$ python -q
>>> import numpy as np
>>> import numpy.linalg as la
>>> np.set_printoptions(precision=3, suppress=True, linewidth=100, floatmode="fixed")
>>> W0 = np.load("sample2.npy")
>>> print(W0)
[[-0.688 -0.680 -0.253]
 [ 0.229 -0.535  0.813]
 [-0.688  0.502  0.524]]
>>> A2 = np.array([[2, 1], [1, 1]])
>>> cent = np.kron(A2, W0)
>>> cent.shape
(6, 6)
>>> M = np.load("m.npy")
>>> M
array([[ 1.300,  0.000, -0.400],
       [ 1.259,  0.040, -0.480],
       [ 0.900, -0.300, -0.200],
       [-0.200,  0.100, -0.600]])
>>> x = np.array([-1, 1, 2])
>>> np.sort(np.abs(np.degrees(np.angle(la.eigvals(W0)))))
array([  0.000, 148.157, 148.157])
>>> round(float(la.det(W0)), 3)
1.0
>>> W0.T @ (W0 @ x)
array([-1.000,  1.000,  2.000])
>>> A = np.load("data.npy")
>>> A
array([[-0.537,  0.393, -1.616, -0.735],
       [ 0.393,  2.542,  0.056,  1.532],
       [-1.616,  0.056,  2.224,  0.098],
       [-0.735,  1.532,  0.098, -2.229]])
>>> # equal to its transpose
>>> A2 = la.inv(A)
>>> la.inv(A2)
array([[-0.537,  0.393, -1.616, -0.735],
       [ 0.393,  2.542,  0.056,  1.532],
       [-1.616,  0.056,  2.224,  0.098],
       [-0.735,  1.532,  0.098, -2.229]])
>>> np.allclose(A2, A.T)
False
>>> np.round(A @ A2, 3) + 0
array([[1.000, 0.000, 0.000, 0.000],
       [0.000, 1.000, 0.000, 0.000],
       [0.000, 0.000, 1.000, 0.000],
       [0.000, 0.000, 0.000, 1.000]])
>>> A2
array([[-0.660, -0.004, -0.488,  0.194],
       [-0.004,  0.279, -0.018,  0.192],
       [-0.488, -0.018,  0.089,  0.152],
       [ 0.194,  0.192,  0.152, -0.374]])
